$ ipython --no-banner

In [1]: import numpy as np

In [2]: from numpy import linalg as LA

In [3]: np.set_printoptions(precision=2, suppress=True, linewidth=100, floatmode="fixed")

In [4]: def tidy(a):
   ...:     return np.round(a, 2) + 0
   ...: 

In [5]: arr = np.load("w.npy")

In [6]: arr
Out[6]: 
array([[ -3,  13, -10,  -6,   0,  11,   3,  -8,   8,   5,  11,   0,   7],
       [  2,  -6,   4,  -4,   4, -10, -10,  -4,  -4, -10, -10,  -4,   2],
       [ -2,   8,  -6,  -2,  -1,   8,   4,  -3,   5,   5,   8,   1,   3],
       [ -2,  12, -10, -14,   5,   4,  -8, -17,   7,  -5,   4,  -5,  13],
       [ -2,   6,  -4,   4,  -4,  10,  10,   4,   4,  10,  10,   4,  -2],
       [  6, -24,  18,   6,   3, -24, -12,   9, -15, -15, -24,  -3,  -9]])

In [7]: U, sigma, vt = LA.svd(arr)

In [8]: np.argmax(sigma[:-1] / (sigma[1:] + 1e-6)) + 1
Out[8]: np.int64(2)

In [9]: tidy(sigma)
Out[9]: array([70.07, 35.77,  0.00,  0.00,  0.00,  0.00])

In [10]: other = U[:, :2] @ np.diag(sigma[:2]) @ vt[:2]

In [11]: tidy(np.abs(arr - other).max())
Out[11]: np.float64(0.0)

In [12]: print(LA.matrix_rank(other))
2

In [13]: tidy(LA.norm(arr - other, 2)), tidy(sigma[2])
Out[13]: (np.float64(0.0), np.float64(0.0))

In [14]: LA.matrix_rank(arr, rtol=0.05)
Out[14]: np.int64(2)

In [15]: np.abs(np.diag(LA.qr(arr)[1])) > 1e-9
Out[15]: array([ True,  True, False, False, False, False])

In [16]: print(tidy(np.trace(LA.pinv(arr) @ arr)))
2.0

In [17]: tidy(arr @ LA.pinv(arr) @ arr)
Out[17]: 
array([[ -3.00,  13.00, -10.00,  -6.00,   0.00,  11.00,   3.00,  -8.00,   8.00,   5.00,  11.00,
          0.00,   7.00],
       [  2.00,  -6.00,   4.00,  -4.00,   4.00, -10.00, -10.00,  -4.00,  -4.00, -10.00, -10.00,
         -4.00,   2.00],
       [ -2.00,   8.00,  -6.00,  -2.00,  -1.00,   8.00,   4.00,  -3.00,   5.00,   5.00,   8.00,
          1.00,   3.00],
       [ -2.00,  12.00, -10.00, -14.00,   5.00,   4.00,  -8.00, -17.00,   7.00,  -5.00,   4.00,
         -5.00,  13.00],
       [ -2.00,   6.00,  -4.00,   4.00,  -4.00,  10.00,  10.00,   4.00,   4.00,  10.00,  10.00,
          4.00,  -2.00],
       [  6.00, -24.00,  18.00,   6.00,   3.00, -24.00, -12.00,   9.00, -15.00, -15.00, -24.00,
         -3.00,  -9.00]])

In [18]: np.unique(arr.round(6), axis=0).shape
Out[18]: (6, 13)

In [19]: np.allclose(arr[:-1].T @ LA.lstsq(arr[:-1].T, arr[-1])[0], arr[-1])
Out[19]: True

In [20]: U, sigma, vt = LA.svd(arr)

In [21]: V = vt[:(sigma > 1e-8).sum()]

In [22]: rng = np.random.default_rng(26)

In [23]: x0 = arr[2] + 4 * arr[0] + rng.integers(2) * np.eye(13)[8]

In [24]: x0
Out[24]: 
array([-14.00,  60.00, -46.00, -26.00,  -1.00,  52.00,  16.00, -35.00,  38.00,  25.00,  52.00,
         1.00,  31.00])

In [25]: tidy(np.diag(V.T @ V))
Out[25]: array([0.01, 0.22, 0.13, 0.19, 0.05, 0.22, 0.22, 0.27, 0.08, 0.19, 0.22, 0.05, 0.15])

In [26]: print(LA.matrix_rank(np.vstack([arr, x0])))
3

In [27]: W0 = np.load("arr.npy")

In [28]: W0
Out[28]: 
array([[1, 0, 0, 0, 0, 0, 0, 0, 0],
       [2, 0, 0, 0, 0, 0, 0, 0, 0],
       [0, 3, 2, 0, 0, 0, 0, 0, 0],
       [2, 2, 0, 0, 0, 0, 0, 0, 0],
       [1, 2, 2, 0, 3, 0, 0, 0, 0],
       [3, 2, 1, 3, 2, 2, 0, 0, 0],
       [1, 1, 2, 2, 3, 1, 3, 0, 0],
       [2, 1, 2, 0, 1, 2, 1, 3, 0],
       [2, 0, 1, 0, 1, 1, 0, 2, 3]])

In [29]: x0 = np.array([2, 1, -2, 3, -2, 3, -2, -1, -2, 3, 1, 3, -3])

In [30]: np.einsum("ij,j->i", arr, x0)
Out[30]: array([  33,  -86,   38,  -58,   86, -114])

In [31]: arr * x0
Out[31]: 
array([[ -6,  13,  20, -18,   0,  33,  -6,   8, -16,  15,  11,   0, -21],
       [  4,  -6,  -8, -12,  -8, -30,  20,   4,   8, -30, -10, -12,  -6],
       [ -4,   8,  12,  -6,   2,  24,  -8,   3, -10,  15,   8,   3,  -9],
       [ -4,  12,  20, -42, -10,  12,  16,  17, -14, -15,   4, -15, -39],
       [ -4,   6,   8,  12,   8,  30, -20,  -4,  -8,  30,  10,  12,   6],
       [ 12, -24, -36,  18,  -6, -72,  24,  -9,  30, -45, -24,  -9,  27]])

In [32]: print(np.sign((arr @ x0).round(6)))
[ 1 -1  1 -1  1 -1]

In [33]: (arr @ x0).argmax()
Out[33]: np.int64(4)

In [34]: arr @ np.eye(13)[2]
Out[34]: array([-10.00,   4.00,  -6.00, -10.00,  -4.00,  18.00])
